>>> import numpy as np
>>> np.set_printoptions(suppress=True, linewidth=160)
>>> M = np.load("m.npy")
>>> M
array([[ -1,   0,  -3,   0,   3,  -4,  -1,   0,   4,  -3],
       [  3,  -4,  -1,  -1,   4,  -2,   0,   0,   6,  -3],
       [  0,  -2,   0,  -1,   3,   1,  -4,   1,   5,  -1],
       [  0,  -7,  -4,   0,   4,  -1,  -7,   2,   5,  -6],
       [  2,  -9,  -9,  -4,  -1,   3,  -3,   0,  10,  -6],
       [  7, -12,  -8,  -2,  -6,  -1,  -3,   3,  11,  -4],
       [ 10, -12,  -9,  -7, -11,   4,  -3,   3,  10,  -4],
       [ 14, -13,  -7,  -6,  -9,   1,  -6,   8,   7,  -9],
       [ 18,  -8, -10,  -4,  -9,   2, -11,   5,   2,  -6],
       [ 20,  -8,  -9,  -6, -14,   0, -14,   4,   1,  -4],
       [ 19, -11,  -5, -10, -10,   1, -19,   3,   5,  -2],
       [ 21,  -8, -10, -12,  -8,   6, -17,   8,   7,   1],
       [ 24, -13,  -8, -14, -13,  11, -19,   7,   2,   2],
       [ 26, -12, -13, -13, -13,  15, -17,  11,  -1,   3],
       [ 31,  -9, -13, -16, -12,  15, -22,  11,  -1,   2],
       [ 30, -12, -14, -12, -16,  10, -19,  15,  -4,   2],
       [ 35, -10, -14, -10, -12,   5, -22,  15,  -7,  -3],
       [ 39,  -7, -10, -11,  -7,   7, -18,  16, -10,  -6],
       [ 43,  -7,  -7,  -6,  -6,   9, -19,  21, -14,  -3],
       [ 47,  -5,  -3,  -2, -10,   5, -23,  20,  -9,   2],
       [ 47,  -4,  -5,  -7, -15,   8, -18,  22, -14,   4],
       [ 46,  -3,  -1,  -7, -15,   6, -13,  24, -13,   5],
       [ 41,  -3,   4,  -5, -16,  10, -14,  22,  -9,   8],
       [ 42,  -7,   4,   0, -21,  11, -13,  18,  -7,   9],
       [ 45,  -8,   2,   5, -24,   8, -14,  19,  -6,  10],
       [ 42,  -7,   2,   3, -19,   9, -12,  15,  -8,   5],
       [ 45, -10,   5,   0, -22,  10, -14,  19,  -8,   1],
       [ 40, -12,   8,  -3, -20,   8,  -9,  20, -12,   4],
       [ 41,  -8,  13,  -6, -19,   3,  -6,  22, -13,   9],
       [ 43,  -9,  10,  -7, -24,   5,  -6,  21, -17,  14],
       [ 48, -14,   5, -12, -28,   1,  -6,  24, -21,  18],
       [ 51, -10,   2,  -7, -23,  -4,  -4,  25, -24,  13]])
>>> D = np.linalg.norm(M[:, None] - M[None], axis=-1)
>>> np.unravel_index(D.round(6).argmax(), D.shape)
(np.int64(0), np.int64(30))
>>> np.linalg.matrix_rank(D ** 2)
np.int64(12)
>>> D[:5, :5].round(3)
array([[ 0.   ,  6.856,  7.416, 10.536, 16.   ],
       [ 6.856,  0.   ,  6.782,  9.592, 13.528],
       [ 7.416,  6.782,  0.   ,  9.055, 14.663],
       [10.536,  9.592,  9.055,  0.   , 11.619],
       [16.   , 13.528, 14.663, 11.619,  0.   ]])
>>> F = np.load("layer4.npy")
>>> F.round(3)
array([[ 0.354, -0.034, -0.578, -0.442, -0.102, -0.578],
       [-0.034,  0.998, -0.03 , -0.023, -0.005, -0.03 ],
       [-0.578, -0.03 ,  0.483, -0.395, -0.091, -0.517],
       [-0.442, -0.023, -0.395,  0.698, -0.07 , -0.395],
       [-0.102, -0.005, -0.091, -0.07 ,  0.984, -0.091],
       [-0.578, -0.03 , -0.517, -0.395, -0.091,  0.483]])
>>> vec = np.array([1, 5, 4, 1, 0, 4, 3, 0, 5, 1])
>>> y = M @ vec
>>> np.round(np.linalg.lstsq(M, y)[0], 3) + 0
array([1., 5., 4., 1., 0., 4., 3., 0., 5., 1.])
>>> y
array([ -15,   -3,    5,  -57,  -36,  -49,  -40,  -73,  -87, -103,  -96,  -62,  -88,  -92,  -91, -133, -165, -129, -120,  -84,  -88,  -55,   -2,    2,  -12,
        -17,  -26,  -42,  -15,  -38, -115, -133])
>>> rng = np.random.default_rng(71)
>>> y = y + 0.3 * rng.normal(size=32)
>>> y.round(3)
array([ -14.985,   -2.845,    4.967,  -57.027,  -35.849,  -48.847,  -39.896,  -73.426,  -87.171, -103.092,  -95.778,  -61.986,  -88.118,  -91.887,  -90.902,
       -133.342, -164.838, -129.127, -119.936,  -83.862,  -88.288,  -54.638,   -2.303,    2.258,  -11.807,  -17.052,  -25.634,  -42.185,  -15.409,  -37.993,
       -115.281, -133.022])
>>> coef, *_ = np.linalg.lstsq(M, y)
>>> coef.round(3)
array([ 1.029,  4.996,  3.992,  1.014,  0.02 ,  4.005,  3.009, -0.038,  5.01 ,  1.017])
>>> round(float(np.linalg.norm(y - M @ coef)), 3)
0.986
>>> np.round(M.T @ (y - M @ coef), 3) + 0
array([0., 0., 0., 0., 0., 0., 0., 0., 0., 0.])
